% python3 -q
>>> import numpy as np
>>> np.set_printoptions(precision=2, suppress=True, linewidth=100)
>>> tidy = lambda a: np.round(a, 2) + 0
>>> X = np.load("mat.npy")
>>> print(X)
[[3. 1. 1.]
 [1. 3. 1.]
 [1. 1. 3.]]
>>> print(X @ (-1.0) ** np.arange(3))
[ 3. -1.  3.]
>>> print((X @ X)[0])
[11.  7.  7.]
>>> print(np.sort(np.abs(np.fft.fft(X[0]))), tidy(np.sort(np.linalg.svd(X, compute_uv=False))))
[2. 2. 5.] [2. 2. 5.]
>>> out = np.linalg.invert(X)
Traceback (most recent call last):
  File "<python-input-8>", line 1, in <module>
    out = np.linalg.invert(X)
          ^^^^^^^^^^^^^^^^
AttributeError: module 'numpy.linalg' has no attribute 'invert'
>>> out = np.linalg.inv(X)
>>> print(tidy(out))
[[ 0.4 -0.1 -0.1]
 [-0.1  0.4 -0.1]
 [-0.1 -0.1  0.4]]
>>> print(tidy(np.linalg.slogdet(X)[0]))
1.0
>>> print(tidy(np.linalg.cond(X)))
2.5
>>> print(np.allclose(out, X.T))
False
>>> print(tidy(np.linalg.det(X) * out))
[[ 8. -2. -2.]
 [-2.  8. -2.]
 [-2. -2.  8.]]
>>> W1 = np.array([[-2, -2, -3], [0, 2, 4], [-1, -2, 0]])
>>> b = np.array([4, 4, 0])
>>> hid = np.maximum(X @ W1 + b, 0)
>>> print(hid)
[[0. 0. 0.]
 [1. 6. 9.]
 [0. 0. 1.]]
>>> C = np.array([[5, 3, 2], [4, 5, 3], [0, 4, 4]])
>>> print(W1 @ C)
[[-18 -28 -22]
 [  8  26  22]
 [-13 -13  -8]]
>>> print(np.poly(hid))
[ 1. -7.  6.  0.]
>>> print(tidy(np.linalg.det(hid.T)))
0.0
>>> print(np.einsum("ij,ji->", hid, hid))
37.0
>>> print(tidy(np.linalg.det(hid[::-1])))
0.0
>>> print(tidy(np.linalg.det(2 * hid)), tidy(np.linalg.det(hid)))
0.0 0.0
>>> print(np.einsum("ii->", hid))
7.0
>>> print(tidy(np.linalg.eigvals(hid)))
[6. 0. 1.]
>>> rng = np.random.default_rng(693)
>>> lab = rng.permutation(3)
>>> out = X[:, lab] * rng.choice([-1, 1], 3)
>>> print(out)
[[-1. -3.  1.]
 [-1. -1.  3.]
 [-3. -1.  1.]]
>>> Uu, _, VT = np.linalg.svd(X.T @ out)
>>> print(tidy(np.linalg.lstsq(X, out)[0]))
[[ 0. -1.  0.]
 [ 0.  0.  1.]
 [-1.  0.  0.]]
>>> print(tidy(Uu @ VT))
[[ 0. -1.  0.]
 [ 0.  0.  1.]
 [-1.  0.  0.]]
>>> K = np.loadtxt("case16.csv", delimiter=",")
>>> print(K)
[[ 0. -8. -6. -3.]
 [ 8.  0.  3.  2.]
 [ 6. -3.  0. -3.]
 [ 3. -2.  3.  0.]]
>>> x = np.array([4, 5, 0, 1])
>>> y = K @ x
>>> b, lr = np.zeros(4), 1 / np.linalg.norm(K, 2) ** 2
>>> for i in range(200):
...     b -= lr * K.T @ (K @ b - y)
...     if i % 50 == 0: print(i, round(np.linalg.norm(K @ b - y), 2))
... 
0 9.91
50 0.91
100 0.08
150 0.01
>>> print(tidy(np.linalg.cond(K)))
4.64
>>> print(tidy(b))
[4. 5. 0. 1.]
>>> print(tidy(np.linalg.norm(K, axis=0)))
[10.44  8.77  7.35  4.69]
>>> print(tidy(np.linalg.norm(K, 2)))
11.19
>>> print(tidy(np.linalg.norm(K) ** 2 / np.linalg.norm(K, 2) ** 2))
2.09
>>> print(tidy(np.linalg.norm(K, axis=1)))
[10.44  8.77  7.35  4.69]
>>> print(K[0] @ K[1])
-24.0
>>> theta = np.radians(15)
>>> r_ = np.eye(3)
>>> r_[1, 1] = r_[0, 0] = np.cos(theta)
>>> r_[1, 0], r_[0, 1] = -np.sin(theta), np.sin(theta)
>>> print(tidy(r_))
[[ 0.97  0.26  0.  ]
 [-0.26  0.97  0.  ]
 [ 0.    0.    1.  ]]
>>> out = X @ r_.T
>>> print(tidy(out))
[[3.16 0.19 1.  ]
 [1.74 2.64 1.  ]
 [1.22 0.71 3.  ]]
>>> print(np.allclose(np.linalg.norm(X, axis=1), np.linalg.norm(out, axis=1)))
True
>>> print(tidy(np.linalg.svd(X, compute_uv=False)), tidy(np.linalg.svd(out, compute_uv=False)))
[5. 2. 2.] [5. 2. 2.]
>>> print(np.allclose(X @ X.T, out @ out.T))
True
>>> print(tidy(np.abs(out - X).max(axis=0)))
[0.74 0.81 0.  ]
>>> Uu, s, VT = np.linalg.svd(out, full_matrices=False)
>>> print(np.abs(Uu[:, 0]).round(6).argmax())
0
>>> print(tidy(s / s[0]))
[1.  0.4 0.4]
>>> print(tidy(s))
[5. 2. 2.]
>>> print(tidy(np.sqrt((s ** 2).sum())), tidy(np.linalg.norm(out)))
5.74 5.74
>>> print(tidy(np.abs(VT[0])))
[0.71 0.41 0.58]
>>> lab = rng.permutation(4)
>>> print(lab)
[0 2 1 3]
>>> out = K[lab][:, lab]
>>> print(out)
[[ 0. -6. -8. -3.]
 [ 6.  0. -3. -3.]
 [ 8.  3.  0.  2.]
 [ 3.  3. -2.  0.]]
>>> m1 = np.arange(15).reshape(3, 5) + 4
>>> print(m1)
[[ 4  5  6  7  8]
 [ 9 10 11 12 13]
 [14 15 16 17 18]]
>>> theta = np.radians(30)
>>> r_ = np.eye(5)
>>> r_[1, 1] = r_[2, 2] = np.cos(theta)
>>> r_[1, 2], r_[2, 1] = -np.sin(theta), np.sin(theta)
>>> print(tidy(r_))
[[ 1.    0.    0.    0.    0.  ]
 [ 0.    0.87 -0.5   0.    0.  ]
 [ 0.    0.5   0.87  0.    0.  ]
 [ 0.    0.    0.    1.    0.  ]
 [ 0.    0.    0.    0.    1.  ]]
>>> out = m1 @ r_.T
>>> print(np.allclose(np.linalg.norm(m1, axis=1), np.linalg.norm(out, axis=1)))
True
>>> O, vecs = np.linalg.qr(K[:, :2])[0], np.linalg.qr(K[:, 2:])[0]
>>> s = np.linalg.svd(O.T @ vecs, compute_uv=False)
>>> print(tidy(s))
[0.91 0.59]
>>> print(tidy(np.linalg.norm(O @ O.T - vecs @ vecs.T, 2)))
0.81
>>> x = np.array([2, 3, -1, 0, 1])
>>> print((m1 * x).sum(axis=1))
[25 50 75]
>>> print(m1 @ (2 * x))
[ 50 100 150]
>>> print(m1 @ np.ones(5))
[30. 55. 80.]
>>> print((m1 @ x).argmax())
2
>>> print(m1 @ np.eye(5)[1])
[ 5. 10. 15.]
>>> print(m1 @ x)
[25 50 75]
>>> print(np.sign((m1 @ x).round(6)))
[1 1 1]
>>> print(np.linalg.norm(m1 @ x) <= np.linalg.norm(m1, 2) * np.linalg.norm(x) + 1e-9)
True
>>> print(np.linalg.matrix_rank(m1, rtol=0.1))
1
>>> print(np.linalg.cond(m1) > 100)
True
>>> print(np.argsort(-np.linalg.norm(m1, axis=0).round(6), kind="stable")[:3])
[4 3 2]
>>> Uu, s, VT = np.linalg.svd(m1)
>>> print(np.argmax(s[:-1] / (s[1:] + 1e-6)) + 1)
2
>>> print(tidy(s))
[45.73  1.89  0.  ]
>>> out = Uu[:, :2] @ np.diag(s[:2]) @ VT[:2]
>>> print(tidy(np.linalg.norm(m1 - out, 2)), tidy(s[2]))
0.0 0.0
>>> print(tidy(np.linalg.norm(m1 - out) / np.linalg.norm(m1)))
0.0
>>> W0 = np.eye(3, dtype=int)[rng.permutation(3)]
>>> print(W0)
[[1 0 0]
 [0 1 0]
 [0 0 1]]
>>> P = np.triu(np.array([[-4, 0, 7], [4, 5, 7], [-4, -6, 9]]), 1) + np.eye(3)
>>> out = P @ W0 @ np.linalg.inv(P)
>>> print(tidy(np.linalg.det(out)))
1.0
>>> x = np.array([0, 2, 0])
>>> print(np.eye(3) - W0)
[[0. 0. 0.]
 [0. 0. 0.]
 [0. 0. 0.]]
>>> print(np.trace(W0))
3
>>> print(tidy(np.linalg.eigvalsh(2 * W0 - np.eye(3))))
[1. 1. 1.]
>>> print(W0 @ W0 @ x)
[0 2 0]
>>> x = np.array([2, 1, 2])
>>> a = np.maximum(W0 @ x, 0)
>>> print(np.maximum(W0 @ x, 0) - np.maximum(-W0 @ x, 0))
[2 1 2]
>>> print(tidy(np.tanh(W0 @ x)))
[0.96 0.76 0.96]
>>> print(a)
[2 1 2]
>>> print(np.maximum(W0 @ (3 * x), 0))
[6 3 6]
>>> x = np.array([0, 1, 1])
>>> print(tidy(np.sort(np.abs(np.degrees(np.angle(np.linalg.eigvals(W0)))))))
[0. 0. 0.]
>>> print(3 - np.linalg.matrix_rank(W0 - np.eye(3), tol=1e-8))
3
>>> out = np.array([[1, 1], [1, -1]])
>>> A = np.kron(out, np.kron(out, out))[rng.permutation(8)][:3]
>>> print(A)
[[ 1 -1 -1  1  1 -1 -1  1]
 [ 1 -1 -1  1 -1  1  1 -1]
 [ 1  1  1  1  1  1  1  1]]
>>> T = np.stack([A, -3 * A, A[::-1]])
>>> print(np.einsum("bij,cij->bc", T, T))
[[ 24 -72   8]
 [-72 216 -24]
 [  8 -24  24]]
>>> print(T.shape)
(3, 3, 8)
>>> print(tidy(np.linalg.norm(T, axis=(1, 2))))
[ 4.9 14.7  4.9]
>>> print(np.linalg.matrix_rank(T.reshape(3, -1)))
2
>>> arr = np.load("block15.npy")
>>> print(arr)
[[-159.85 -100.02   19.53]
 [-160.09 -100.63   20.28]
 [-160.56 -100.05   19.14]
 [-159.94 -100.49   21.2 ]
 [-158.56  -99.35   20.65]
 [-159.18  -99.83   19.47]
 [-160.43  -98.9    21.09]
 [-159.97  -99.31   20.5 ]
 [-159.19 -100.5    19.05]
 [-161.66  -99.84   19.9 ]
 [-160.42  -98.5    19.68]
 [-159.81 -101.85   21.77]
 [-159.97 -101.26   18.92]
 [-160.58  -99.14   18.77]
 [-158.43  -99.68   19.98]
 [-159.62 -101.05   18.53]
 [-159.54  -98.67   20.44]
 [-159.38  -98.69   18.62]
 [-160.72 -100.21   19.53]
 [-161.89  -99.35   19.79]
 [-158.23  -99.89   20.23]
 [-159.12  -99.51   19.33]
 [-161.3   -98.13   21.28]
 [-162.16  -99.38   19.36]]
>>> gram = np.cov(arr, rowvar=False)
>>> print(tidy(np.median(arr, axis=0)))
[-159.95  -99.76   19.74]
>>> print(np.argsort(-arr.std(axis=0).round(6), kind="stable"))
[0 1 2]
>>> print(tidy(np.corrcoef(arr.T)))
[[ 1.   -0.19  0.  ]
 [-0.19  1.    0.05]
 [ 0.    0.05  1.  ]]
>>> print(tidy(np.linalg.eigvalsh(gram)[::-1]))
[1.17 0.8  0.72]
>>> print(gram.shape)
(3, 3)
>>> print(tidy(np.corrcoef(arr[:, 2], arr[:, 1])[0, 1]))
0.05
>>> Xc = arr - arr.mean(axis=0)
>>> Uu, s, VT = np.linalg.svd(Xc, full_matrices=False)
>>> print(tidy(s ** 2 / (s ** 2).sum()))
[0.43 0.3  0.27]
>>> print((np.sign(Uu[:, 0]) == np.sign(Uu[0, 0])).astype(int))
[1 1 0 1 1 1 0 0 1 0 0 1 1 0 1 1 0 1 0 0 1 1 0 0]
>>> print(np.linalg.matrix_rank(Xc))
3
>>> print(tidy(s))
[5.19 4.3  4.06]
>>> print(np.abs(Uu[:, 0]).argmax())
23
